% ipython --no-banner

In [1]: import numpy as np

In [2]: np.set_printoptions(precision=3, suppress=True, linewidth=200)

In [3]: def rnd(a):
   ...:     return np.round(a, 3) + 0
   ...: 

In [4]: out = np.array([[7, 6, 3, 1, 9, 6, 3, 7, 6, 0],
   ...:     [0, 3, 3, 4, 3, 3, 2, 0, 0, 9],
   ...:     [7, 7, 5, 8, 2, 9, 2, 5, 8, 1]])

In [5]: data = out.T @ out

In [6]: data
Out[6]: 
array([[ 98,  91,  56,  63,  77, 105,  35,  84,  98,   7],
       [ 91,  94,  62,  74,  77, 108,  38,  77,  92,  34],
       [ 56,  62,  43,  55,  46,  72,  25,  46,  58,  32],
       [ 63,  74,  55,  81,  37,  90,  27,  47,  70,  44],
       [ 77,  77,  46,  37,  94,  81,  37,  73,  70,  29],
       [105, 108,  72,  90,  81, 126,  42,  87, 108,  36],
       [ 35,  38,  25,  27,  37,  42,  17,  31,  34,  20],
       [ 84,  77,  46,  47,  73,  87,  31,  74,  82,   5],
       [ 98,  92,  58,  70,  70, 108,  34,  82, 100,   8],
       [  7,  34,  32,  44,  29,  36,  20,   5,   8,  82]])

In [7]: np.argsort(-np.linalg.norm(data, axis=0).round(6), kind="stable")[:3]
Out[7]: array([5, 1, 8])

In [8]: np.linalg.matrix_rank(data, rtol=0.1)
Out[8]: np.int64(2)

In [9]: rnd(np.linalg.norm(data, 2) / np.linalg.norm(data))
Out[9]: np.float64(0.984)

In [10]: t = np.radians(135)

In [11]: R = np.eye(10)

In [12]: R[9, 9] = R[2, 2] = np.cos(t)

In [13]: R[9, 2], R[2, 9] = -np.sin(t), np.sin(t)

In [14]: rnd(R)
Out[14]: 
array([[ 1.   ,  0.   ,  0.   ,  0.   ,  0.   ,  0.   ,  0.   ,  0.   ,  0.   ,  0.   ],
       [ 0.   ,  1.   ,  0.   ,  0.   ,  0.   ,  0.   ,  0.   ,  0.   ,  0.   ,  0.   ],
       [ 0.   ,  0.   , -0.707,  0.   ,  0.   ,  0.   ,  0.   ,  0.   ,  0.   ,  0.707],
       [ 0.   ,  0.   ,  0.   ,  1.   ,  0.   ,  0.   ,  0.   ,  0.   ,  0.   ,  0.   ],
       [ 0.   ,  0.   ,  0.   ,  0.   ,  1.   ,  0.   ,  0.   ,  0.   ,  0.   ,  0.   ],
       [ 0.   ,  0.   ,  0.   ,  0.   ,  0.   ,  1.   ,  0.   ,  0.   ,  0.   ,  0.   ],
       [ 0.   ,  0.   ,  0.   ,  0.   ,  0.   ,  0.   ,  1.   ,  0.   ,  0.   ,  0.   ],
       [ 0.   ,  0.   ,  0.   ,  0.   ,  0.   ,  0.   ,  0.   ,  1.   ,  0.   ,  0.   ],
       [ 0.   ,  0.   ,  0.   ,  0.   ,  0.   ,  0.   ,  0.   ,  0.   ,  1.   ,  0.   ],
       [ 0.   ,  0.   , -0.707,  0.   ,  0.   ,  0.   ,  0.   ,  0.   ,  0.   , -0.707]])

In [15]: out = data @ R.T

In [16]: np.allclose(np.linalg.norm(data, axis=1), np.linalg.norm(out, axis=1))
Out[16]: True

In [17]: rnd(np.linalg.svd(data, compute_uv=False)), rnd(np.linalg.svd(out, compute_uv=False))
Out[17]: 
(array([650.613, 103.801,  54.587,   0.   ,   0.   ,   0.   ,   0.   ,   0.   ,   0.   ,   0.   ]),
 array([650.613, 103.801,  54.587,   0.   ,   0.   ,   0.   ,   0.   ,   0.   ,   0.   ,   0.   ]))

In [18]: out = np.array([[2], [1], [-2], [-3], [0], [2], [-1], [3], [2], [-1]])

In [19]: basis = np.array([[8, -7, -4, -8, 1]])

In [20]: J = out @ basis

In [21]: J
Out[21]: 
array([[ 16, -14,  -8, -16,   2],
       [  8,  -7,  -4,  -8,   1],
       [-16,  14,   8,  16,  -2],
       [-24,  21,  12,  24,  -3],
       [  0,   0,   0,   0,   0],
       [ 16, -14,  -8, -16,   2],
       [ -8,   7,   4,   8,  -1],
       [ 24, -21, -12, -24,   3],
       [ 16, -14,  -8, -16,   2],
       [ -8,   7,   4,   8,  -1]])

In [22]: # rows 0 and 5 are equal

In [23]: np.abs(np.diag(np.linalg.qr(data)[1])) > 1e-9
Out[23]: array([ True,  True,  True, False, False, False, False, False, False, False])

In [24]: np.linalg.lstsq(data[:-1].T, data[-1])[2]
Out[24]: np.int32(3)

In [25]: rnd(np.trace(np.linalg.pinv(data) @ data))
Out[25]: np.float64(3.0)

In [26]: gram = np.cov(J, rowvar=False)

In [27]: J.std(axis=0)
Out[27]: array([15.2, 13.3,  7.6, 15.2,  1.9])

In [28]: rnd(np.polyfit(J[:, 4], J[:, 3], 1))
Out[28]: array([-8.,  0.])

In [29]: np.median(J, axis=0)
Out[29]: array([ 4. , -3.5, -2. , -4. ,  0.5])

In [30]: np.argwhere(np.triu(np.abs(np.corrcoef(J.T)) > 0.8, 1))
Out[30]: 
array([[0, 1],
       [0, 2],
       [0, 3],
       [0, 4],
       [1, 2],
       [1, 3],
       [1, 4],
       [2, 3],
       [2, 4],
       [3, 4]])

In [31]: np.corrcoef(J[:, 4], J[:, 3])[0, 1]
Out[31]: np.float64(-1.0)

In [32]: gram = J.T @ J

In [33]: np.diag(gram)
Out[33]: array([2368, 1813,  592, 2368,   37])

In [34]: gram
Out[34]: 
array([[ 2368, -2072, -1184, -2368,   296],
       [-2072,  1813,  1036,  2072,  -259],
       [-1184,  1036,   592,  1184,  -148],
       [-2368,  2072,  1184,  2368,  -296],
       [  296,  -259,  -148,  -296,    37]])

In [35]: rnd(np.linalg.eigvalsh(gram)[::-1])
Out[35]: array([7178.,    0.,    0.,    0.,    0.])

In [36]: np.trace(gram), (J ** 2).sum()
Out[36]: (np.int64(7178), np.int64(7178))

In [37]: cen = J - J.mean(axis=0)

In [38]: Uu, sig, vt = np.linalg.svd(cen, full_matrices=False)

In [39]: rnd((sig ** 2).sum() ** 2 / (sig ** 4).sum())
Out[39]: np.float64(1.0)

In [40]: u = np.array([-1, -1, -2])

In [41]: np.polyval(u, J[0])
Out[41]: array([-274, -184,  -58, -242,   -8])

In [42]: arr = np.loadtxt("arr.csv", delimiter=",")

In [43]: arr
Out[43]: 
array([[ 0.661, -1.984,  1.18 ,  1.267, -5.673],
       [-0.347,  2.715,  0.376, -1.221,  6.582],
       [ 1.092,  1.003,  4.593,  0.662, -0.604],
       [ 0.38 , -2.81 , -0.322,  1.187, -6.639],
       [ 0.92 , -3.413,  0.997,  1.775, -8.994],
       [ 1.401,  1.767,  6.22 ,  0.674,  0.36 ],
       [-1.059, -1.04 , -4.555, -0.616,  0.608],
       [-0.491,  2.774,  0.338, -1.209,  6.548],
       [ 1.894,  1.195,  7.648,  1.248, -2.128],
       [ 0.885,  2.462,  4.842, -0.008,  2.681],
       [-0.471, -2.945, -3.372,  0.604, -5.08 ],
       [-1.134, -1.001, -4.634, -0.626,  0.616],
       [-0.923, -2.392, -4.814,  0.001, -2.622],
       [-1.545,  1.878, -4.212, -1.806,  7.221],
       [-2.175,  0.16 , -7.425, -1.733,  5.323],
       [ 1.064,  0.913,  4.724,  0.625, -0.626],
       [-0.491, -2.919, -3.472,  0.647, -5.085],
       [-1.758,  1.031, -5.844, -1.834,  6.216],
       [ 0.822,  0.275,  3.057,  0.549, -1.506],
       [-0.675, -0.202, -3.061, -0.531,  1.533],
       [ 0.084, -3.6  , -2.01 ,  1.204, -7.514],
       [-0.583, -1.637, -3.218,  0.022, -1.774],
       [ 0.055, -3.542, -1.89 ,  1.178, -7.485],
       [-0.373, -0.807, -1.558, -0.04 , -0.926],
       [ 2.09 , -0.196,  7.386,  1.714, -5.414],
       [-1.449,  1.818, -4.224, -1.755,  7.176],
       [ 0.561,  1.528,  3.213, -0.041,  1.819],
       [ 0.322, -2.759, -0.401,  1.254, -6.608],
       [ 0.87 , -3.412,  0.977,  1.85 , -9.077]])

In [44]: rnd(np.linalg.norm(arr, 1)), rnd(np.linalg.norm(arr, np.inf))
Out[44]: (np.float64(124.438), np.float64(16.816))

In [45]: rnd(np.linalg.norm(arr, "nuc"))
Out[45]: np.float64(54.126)

In [46]: rnd(np.linalg.norm(arr[28], 1)), rnd(np.linalg.norm(arr[28], np.inf))
Out[46]: (np.float64(16.186), np.float64(9.077))

In [47]: rnd(np.linalg.norm(arr) ** 2 / np.linalg.norm(arr, 2) ** 2)
Out[47]: np.float64(1.552)
